% python3 -q
>>> import numpy as np
>>> np.set_printoptions(precision=3, suppress=True, linewidth=140, floatmode="fixed")
>>> q, _ = np.linalg.qr(np.array([[1.0, -2.2, 1.3], [0.8, -0.3, 0.3], [1.4, -0.5, 0.1]]))
>>> ev = np.array([-3, -6, 0])
>>> feats = q @ np.diag(ev) @ q.T
>>> print(feats)
[[-5.166  0.631  1.187]
 [ 0.631 -0.922 -1.638]
 [ 1.187 -1.638 -2.911]]
>>> rng = np.random.default_rng(422)
>>> idx = rng.permutation(3)
>>> print(idx)
[0 2 1]
>>> other = feats[idx][:, idx]
>>> print(np.allclose(other, feats))
False
>>> print(np.round(np.linalg.det(other), 3), np.round(np.linalg.det(feats[idx]), 3))
0.0 -0.0
>>> print(round(float(np.trace(other)), 3))
-9.0
>>> print(other)
[[-5.166  1.187  0.631]
 [ 1.187 -2.911 -1.638]
 [ 0.631 -1.638 -0.922]]
>>> ev, V = np.linalg.eigh(other)
>>> x = np.array([4, 0, 1])
>>> print(round(float(np.abs(other).sum(axis=1).max()), 3), np.round(np.abs(ev).max(), 3))
6.984 6.0
>>> print(round(float(x @ other @ x), 3))
-78.533
>>> print(V * np.abs(ev) @ V.T)
[[ 5.166 -1.187 -0.631]
 [-1.187  2.911  1.638]
 [-0.631  1.638  0.922]]
>>> print(round(float(x @ other @ x / (x @ x)), 3), round(float(ev[0]), 3), np.round(ev[-1], 3))
-4.62 -6.0 -0.0
>>> print(V * np.maximum(ev, 0) @ V.T)
[[0.000 0.000 0.000]
 [0.000 0.000 0.000]
 [0.000 0.000 0.000]]
>>> print(np.round(np.linalg.eigvalsh(other[1:, 1:]), 3) + 0)
[-3.833  0.000]
>>> Uu, s, Vh = np.linalg.svd(feats)
>>> V = Vh[:(s > 1e-8).sum()]
>>> x = feats[2] + -3 * feats[0] + rng.integers(2) * np.eye(3)[0]
>>> print(x)
[16.686 -3.533 -6.471]
>>> print(V.T @ V)
[[ 1.000  0.006 -0.003]
 [ 0.006  0.243  0.429]
 [-0.003  0.429  0.757]]
>>> m1 = np.load("sample13.npy")
>>> print(m1)
[[-7  7  7]
 [-7  7  7]
 [ 1 -1  2]]
>>> print(round(float(np.linalg.det(2 * m1)), 3), round(np.linalg.det(m1), 3))
0.0 0.0
>>> print(np.kron(np.eye(2, dtype=int), m1))
[[-7  7  7  0  0  0]
 [-7  7  7  0  0  0]
 [ 1 -1  2  0  0  0]
 [ 0  0  0 -7  7  7]
 [ 0  0  0 -7  7  7]
 [ 0  0  0  1 -1  2]]
>>> print(np.einsum("ij,ji->", m1, m1))
4
>>> print(round(float(np.linalg.eigvals(m1).sum().real), 3))
2.0
>>> print(np.einsum("ii->", m1))
2
>>> print(round(float(np.linalg.det(m1.T)), 3))
0.0
>>> print(round(np.linalg.norm(m1, 2), 3))
17.146
>>> print(round(np.linalg.norm(m1, "nuc"), 3))
19.596
>>> print(np.linalg.norm(m1, axis=1))
[12.124 12.124  2.449]
>>> print(np.round(np.linalg.norm(m1) ** 2 / np.linalg.norm(m1, 2) ** 2, 3))
1.02
>>> print(np.linalg.norm(m1, axis=1).argmax())
0
>>> print(round(np.linalg.norm(m1[1], 1), 3), round(float(np.linalg.norm(m1[1], np.inf)), 3))
21.0 7.0
>>> print(round(np.linalg.norm(m1, 1), 3), round(np.linalg.norm(m1, np.inf), 3))
16.0 21.0
>>> print(round(np.trace(np.linalg.pinv(m1) @ m1), 3))
2.0
>>> print(np.abs(np.diag(np.linalg.qr(m1)[1])) > 1e-9)
[ True False  True]
>>> rank = np.linalg.matrix_rank(m1)
>>> print(rank)
2
>>> null = np.linalg.svd(m1)[2][rank:].T
>>> print([int(np.linalg.matrix_rank(m1[:i])) for i in range(1, len(m1) + 1)])
[1, 1, 2]
>>> print(null.shape)
(3, 1)
>>> print([int(np.linalg.matrix_rank(m1[:, :j + 1])) for j in range(3)])
[1, 1, 2]
>>> t3 = np.stack([m1, 3 * m1, m1[::-1]])
>>> print(np.linalg.matrix_rank(t3))
[2 2 2]
>>> print(t3.shape)
(3, 3, 3)
>>> print(np.einsum("bij,cij->bc", t3, t3))
[[ 300  900  147]
 [ 900 2700  441]
 [ 147  441  300]]
>>> print(np.linalg.det(t3))
[0.000 0.000 0.000]
>>> X = np.load("w.npy")
>>> print(X)
[[6 3 4 3]
 [3 6 5 3]
 [4 5 2 5]
 [3 3 5 0]]
>>> print(round(np.linalg.det(X.T), 3))
36.0
>>> print(np.kron(np.eye(2, dtype=int), X))
[[6 3 4 3 0 0 0 0]
 [3 6 5 3 0 0 0 0]
 [4 5 2 5 0 0 0 0]
 [3 3 5 0 0 0 0 0]
 [0 0 0 0 6 3 4 3]
 [0 0 0 0 3 6 5 3]
 [0 0 0 0 4 5 2 5]
 [0 0 0 0 3 3 5 0]]
>>> other = np.linalg.inv(X)
>>> print(np.round(np.linalg.slogdet(X)[0], 3))
1.0
>>> print(other)
[[-0.500 -1.167  1.000  1.167]
 [-1.167 -1.333  1.500  1.667]
 [ 1.000  1.500 -1.500 -1.500]
 [ 1.167  1.667 -1.500 -2.000]]
>>> print(round(np.linalg.det(X) * np.linalg.det(other), 3))
1.0
>>> print(np.allclose(other, X.T))
False
>>> print(np.linalg.det(X) * other)
[[-18.000 -42.000  36.000  42.000]
 [-42.000 -48.000  54.000  60.000]
 [ 36.000  54.000 -54.000 -54.000]
 [ 42.000  60.000 -54.000 -72.000]]
>>> print(np.round(X @ other, 3) + 0)
[[1.000 0.000 0.000 0.000]
 [0.000 1.000 0.000 0.000]
 [0.000 0.000 1.000 0.000]
 [0.000 0.000 0.000 1.000]]
>>> cov = X.T @ X
>>> print(np.trace(cov), (X ** 2).sum())
262 262
>>> print((X @ X.T).shape)
(4, 4)
>>> print(np.linalg.svd(X, compute_uv=False) ** 2)
[234.880  17.701   9.386   0.033]
>>> print(np.allclose(cov, cov.T))
True
>>> print(np.diag(cov))
[70 79 70 43]
>>> print(cov)
[[70 65 62 47]
 [65 79 67 52]
 [62 67 70 37]
 [47 52 37 43]]
>>> Uu, s, Vh = np.linalg.svd(cov)
>>> print(s)
[234.880  17.701   9.386   0.033]
>>> other = Uu[:, :3] @ np.diag(s[:3]) @ Vh[:3]
>>> print(round(np.linalg.norm(cov - other, 2), 3), round(s[3], 3))
0.033 0.033
>>> print(np.linalg.matrix_rank(cov, rtol=0.05))
2
>>> print(np.linalg.matrix_rank(other))
3
>>> f = np.array([-6, -5, -5])
>>> J = np.array([np.roll(f, i) for i in range(3)])
>>> print(J)
[[-6 -5 -5]
 [-5 -6 -5]
 [-5 -5 -6]]
>>> ev, V = np.linalg.eigh(J)
>>> x = np.array([-1, 2, 3])
>>> print(x @ J @ x)
-94
>>> print(np.abs(J).sum(axis=1).max(), round(np.abs(ev).max(), 3))
16 16.0
>>> Uu, s, Vh = np.linalg.svd(J)
>>> print(np.argmax(s[:-1] / (s[1:] + 1e-6)) + 1)
1
>>> print(s)
[16.000  1.000  1.000]
>>> other = Uu[:, :1] @ np.diag(s[:1]) @ Vh[:1]
>>> print(other)
[[-5.333 -5.333 -5.333]
 [-5.333 -5.333 -5.333]
 [-5.333 -5.333 -5.333]]
>>> print(round(np.abs(J - other).max(), 3))
0.667
>>> print(np.linalg.matrix_rank(other))
1
>>> print(np.round(np.linalg.norm(J - other) / np.linalg.norm(J), 3))
0.088
>>> F = np.load("out17.npy")
>>> print(F)
[[1 0]
 [0 1]]
>>> print(round(np.linalg.det(F), 3))
1.0
>>> print(np.sort(np.linalg.eigvals(F).real))
[1.000 1.000]
>>> print(F @ F)
[[1 0]
 [0 1]]
>>> print((np.linalg.matrix_power((F != 0) + (F.T != 0) + np.eye(2), 2) > 0).astype(int))
[[1 0]
 [0 1]]
>>> x = np.array([1, 2])
>>> print(F @ x)
[1 2]
>>> print(F @ F @ x)
[1 2]
>>> print(np.eye(2) - F)
[[0.000 0.000]
 [0.000 0.000]]
>>> print((x - F @ x) @ (F @ x))
0
>>> other = np.array([[2, 0], [-2, 1]])
>>> C = np.kron(other, F)
>>> print(C.shape)
(4, 4)
>>> print(np.linalg.matrix_rank(C))
4
>>> print(C)
[[ 2  0  0  0]
 [ 0  2  0  0]
 [-2  0  1  0]
 [ 0 -2  0  1]]
>>> print(round(float(np.linalg.norm(C, 2)), 3), round(float(np.linalg.norm(other, 2) * np.linalg.norm(F, 2)), 3))
2.921 2.921
>>> idx = rng.integers(0, 3, 3)
>>> arr = np.triu((idx[:, None] == idx) & (rng.random((3, 3)) < 0.8), 1).astype(int)
>>> arr += arr.T
>>> print(arr)
[[0 0 0]
 [0 0 1]
 [0 1 0]]
>>> other = arr + rng.integers(-2, 3, (3, 2)) @ rng.integers(-2, 3, (2, 3))
>>> print(other)
[[0 6 2]
 [0 0 1]
 [0 1 0]]
>>> print(np.linalg.matrix_rank(other - arr, tol=1e-8))
1
>>> print(np.abs(other - arr).sum(axis=1))
[8 0 0]
>>> print(other - arr)
[[0 6 2]
 [0 0 0]
 [0 0 0]]
>>> M = np.array([[7, -3, 3, -5], [4, 6, 7, -5], [-3, 1, 1, 4], [5, 8, -5, -3]])
>>> x = np.array([0, 3, 3, 1])
>>> target = M @ x
>>> print(target)
[-5 34 10  6]
>>> print(np.round(np.linalg.solve(M, target + M[:, 1]), 3) + 0)
[0.000 4.000 3.000 1.000]
>>> proj = np.triu(np.array([[0, 0, 0, 2], [1, 2, 1, 0], [1, 0, 2, 1], [1, 2, 2, 1]]), 1) + np.eye(4)
>>> other = proj @ M @ np.linalg.inv(proj)
>>> print(np.trace(other), np.trace(M))
11.0 11
>>> print(proj @ M - M @ proj)
[[ 10.000  16.000  -7.000 -23.000]
 [ -3.000   1.000  -5.000 -11.000]
 [  5.000   8.000  -6.000   2.000]
 [  0.000   0.000  -8.000  -5.000]]
>>> print(round(np.linalg.det(other), 3))
1807.0
>>> print(np.poly(other))
[   1.000  -11.000  112.000 -831.000 1807.000]
>>> other = M / np.sqrt((M ** 2).mean(axis=1, keepdims=True))
>>> print(M - M.mean(axis=1, keepdims=True))
[[ 6.500 -3.500  2.500 -5.500]
 [ 1.000  3.000  4.000 -8.000]
 [-3.750  0.250  0.250  3.250]
 [ 3.750  6.750 -6.250 -4.250]]
>>> W0 = np.loadtxt("x.csv", delimiter=",")
>>> print(W0)
[[0.400 0.200 0.400]
 [0.286 0.429 0.286]
 [0.000 0.500 0.500]]
>>> q = W0.astype(float).copy()
>>> for j in range(3):
...     q[:, j] -= q[:, :j] @ (q[:, :j].T @ q[:, j])
...     q[:, j] /= np.linalg.norm(q[:, j])
... 
>>> print(q)
[[ 0.814 -0.245  0.527]
 [ 0.581  0.343 -0.738]
 [ 0.000  0.907  0.422]]
>>> print(np.round(q.T @ W0, 3) + 0)
[[0.492 0.412 0.492]
 [0.000 0.551 0.453]
 [0.000 0.000 0.211]]
>>> print(np.round(q.T @ q, 3) + 0)
[[1.000 0.000 0.000]
 [0.000 1.000 0.000]
 [0.000 0.000 1.000]]
>>> f = np.array([1, 2])
>>> print(np.polyval(f, W0[2]))
[2.000 2.500 2.500]
>>> print(np.array([np.convolve(row, f, "same") for row in W0]))
[[0.400 1.000 0.800]
 [0.286 1.000 1.143]
 [0.000 0.500 1.500]]
>>> print(np.correlate(W0[2], W0[0], "full"))
[0.000 0.200 0.300 0.300 0.200]
>>> print(np.cross(W0[2, :3], W0[0, :3]))
[ 0.100  0.200 -0.200]
>>> x = np.array([5, 5, 0])
>>> a = np.maximum(W0 @ x, 0)
>>> print(np.maximum(W0 @ (3 * x), 0))
[ 9.000 10.714  7.500]
>>> other = np.array([[-3, -2], [1, 1], [-2, 3]])
>>> print(np.linalg.matrix_rank(np.vstack([W0, other.T])))
3
>>> print(np.einsum("ij->j", W0))
[0.686 1.129 1.186]
>>> print(np.einsum("ij,ij->i", W0, W0))
[0.360 0.347 0.500]
